$ python -q
>>> import numpy as np
>>> np.set_printoptions(precision=3, suppress=True, linewidth=200, sign=" ")
>>> theta = np.deg2rad(45)
>>> J = np.eye(5)
>>> J[np.ix_([3, 0], [3, 0])] = [[np.cos(theta), -np.sin(theta)], [np.sin(theta), np.cos(theta)]]
>>> J
array([[ 0.707,  0.   ,  0.   ,  0.707,  0.   ],
       [ 0.   ,  1.   ,  0.   ,  0.   ,  0.   ],
       [ 0.   ,  0.   ,  1.   ,  0.   ,  0.   ],
       [-0.707,  0.   ,  0.   ,  0.707,  0.   ],
       [ 0.   ,  0.   ,  0.   ,  0.   ,  1.   ]])
>>> # 4 groups of indices that never mix
>>> q = J.astype(float).copy()
>>> for j in range(5):
...     q[:, j] -= q[:, :j] @ (q[:, :j].T @ q[:, j])
...     q[:, j] /= np.linalg.norm(q[:, j])
... 
>>> np.round(q.T @ J, 3) + 0
array([[ 1.,  0.,  0.,  0.,  0.],
       [ 0.,  1.,  0.,  0.,  0.],
       [ 0.,  0.,  1.,  0.,  0.],
       [ 0.,  0.,  0.,  1.,  0.],
       [ 0.,  0.,  0.,  0.,  1.]])
>>> q
array([[ 0.707,  0.   ,  0.   ,  0.707,  0.   ],
       [ 0.   ,  1.   ,  0.   ,  0.   ,  0.   ],
       [ 0.   ,  0.   ,  1.   ,  0.   ,  0.   ],
       [-0.707,  0.   ,  0.   ,  0.707,  0.   ],
       [ 0.   ,  0.   ,  0.   ,  0.   ,  1.   ]])
>>> x0 = np.array([4, -1, -1, 1, 3])
>>> [p for p in range(1, 25) if np.allclose(np.linalg.matrix_power(q, p), np.eye(5))]
[8, 16, 24]
>>> np.round(np.linalg.det(q), 3)
np.float64(1.0)
>>> np.sort(np.abs(np.degrees(np.angle(np.linalg.eigvals(q)))))
array([  0.,   0.,   0.,  45.,  45.])
>>> round(float(np.linalg.norm(x0)), 3), round(np.linalg.norm(q @ x0), 3)
(5.292, np.float64(5.292))
>>> print(np.einsum("ij,ji->", J, J))
3.0
>>> round(float(np.linalg.det(2 * J)), 3), np.round(np.linalg.det(J), 3)
(32.0, np.float64(1.0))
>>> np.round(np.einsum("ii->", J), 3)
np.float64(4.414)
>>> f = np.array([-3, -2, 1, -4, 9])
>>> Y = J + np.outer(f, np.eye(5)[2])
>>> print(Y)
[[ 0.707  0.    -3.     0.707  0.   ]
 [ 0.     1.    -2.     0.     0.   ]
 [ 0.     0.     2.     0.     0.   ]
 [-0.707  0.    -4.     0.707  0.   ]
 [ 0.     0.     9.     0.     1.   ]]
>>> np.linalg.matrix_rank(np.linalg.inv(Y) - np.linalg.inv(J), tol=1e-8)
np.int64(1)
>>> print(np.linalg.matrix_rank(Y - J))
1
>>> Y = np.linalg.inv(J)
>>> Y
array([[ 0.707,  0.   ,  0.   , -0.707,  0.   ],
       [ 0.   ,  1.   ,  0.   ,  0.   ,  0.   ],
       [ 0.   ,  0.   ,  1.   ,  0.   ,  0.   ],
       [ 0.707,  0.   ,  0.   ,  0.707,  0.   ],
       [ 0.   ,  0.   ,  0.   ,  0.   ,  1.   ]])
>>> print(np.allclose(Y, J.T))
True
>>> np.linalg.inv(Y)
array([[ 0.707,  0.   ,  0.   ,  0.707,  0.   ],
       [ 0.   ,  1.   ,  0.   ,  0.   ,  0.   ],
       [ 0.   ,  0.   ,  1.   ,  0.   ,  0.   ],
       [-0.707,  0.   ,  0.   ,  0.707,  0.   ],
       [ 0.   ,  0.   ,  0.   ,  0.   ,  1.   ]])
>>> (np.abs(Y) > 1e-9).astype(int)
array([[ 1,  0,  0,  1,  0],
       [ 0,  1,  0,  0,  0],
       [ 0,  0,  1,  0,  0],
       [ 1,  0,  0,  1,  0],
       [ 0,  0,  0,  0,  1]])
>>> arr = np.loadtxt("arr.csv", delimiter=",")
>>> arr
array([[-1.,  0.,  1.,  2.],
       [ 3.,  4.,  5.,  6.],
       [ 7.,  8.,  9., 10.]])
>>> # null space of dimension 2
>>> theta = np.radians(72)
>>> Rm = np.eye(4)
>>> Rm[1, 1] = Rm[2, 2] = np.cos(theta)
>>> Rm[1, 2], Rm[2, 1] = -np.sin(theta), np.sin(theta)
>>> Rm
array([[ 1.   ,  0.   ,  0.   ,  0.   ],
       [ 0.   ,  0.309, -0.951,  0.   ],
       [ 0.   ,  0.951,  0.309,  0.   ],
       [ 0.   ,  0.   ,  0.   ,  1.   ]])
>>> Y = arr @ Rm.T
>>> print(np.abs(Y - arr).max(axis=0))
[  0.     14.087   1.39    0.   ]
>>> np.allclose(np.linalg.norm(arr, axis=1), np.linalg.norm(Y, axis=1))
True
>>> w1 = np.array([[3, 5, 3, 2, 2], [1, 4, 5, 0, 3], [3, 5, 2, 5, 2], [1, 0, 4, 0, 1]])
>>> coef = np.array([1, 0, 0, 2, 3])
>>> act = np.maximum(arr @ w1 + coef, 0)
>>> act
array([[   3.,    0.,    7.,    5.,    5.],
       [  35.,   56.,   63.,   33.,   37.],
       [  67.,  112.,  119.,   61.,   69.]])
>>> np.linalg.matrix_rank(act)
np.int64(2)
>>> (act > 0).astype(int)
array([[ 1,  0,  1,  1,  1],
       [ 1,  1,  1,  1,  1],
       [ 1,  1,  1,  1,  1]])
>>> basis = np.array([[2, 2, -1], [-1, 2, -2], [1, 2, -2], [-1, -2, -1], [1, -2, -2]])
>>> w1 @ basis
array([[  4,  14, -25],
       [  6,  14, -25],
       [  0,   6, -26],
       [  7,   8, -11]])
>>> [round(float(x), 3) for x in np.linalg.svd(arr, compute_uv=False)[:3]]
[19.518, 2.245, 0.0]
>>> F = np.vander(np.arange(4) - 3, 4, increasing=True)
>>> F
array([[  1,  -3,   9, -27],
       [  1,  -2,   4,  -8],
       [  1,  -1,   1,  -1],
       [  1,   0,   0,   0]])
>>> # row 0 is much longer than the rest
>>> x0 = np.array([4, 3, 5, 4])
>>> h = np.maximum(F @ x0, 0)
>>> np.maximum(F @ (3 * x0), 0)
array([  0,   0,   6,  12])
>>> print(np.tanh(F @ x0))
[-1.    -1.     0.964  0.999]
>>> np.flatnonzero(h > 1e-9)
array([ 2,  3])
>>> np.maximum(F @ x0, 0) - np.maximum(-F @ x0, 0)
array([-68, -14,   2,   4])
>>> print(h)
[ 0  0  2  4]
>>> F.T @ h
array([ 6, -2,  2, -2])
>>> F * (h > 1e-9)[:, None]
array([[ 0,  0,  0,  0],
       [ 0,  0,  0,  0],
       [ 1, -1,  1, -1],
       [ 1,  0,  0,  0]])
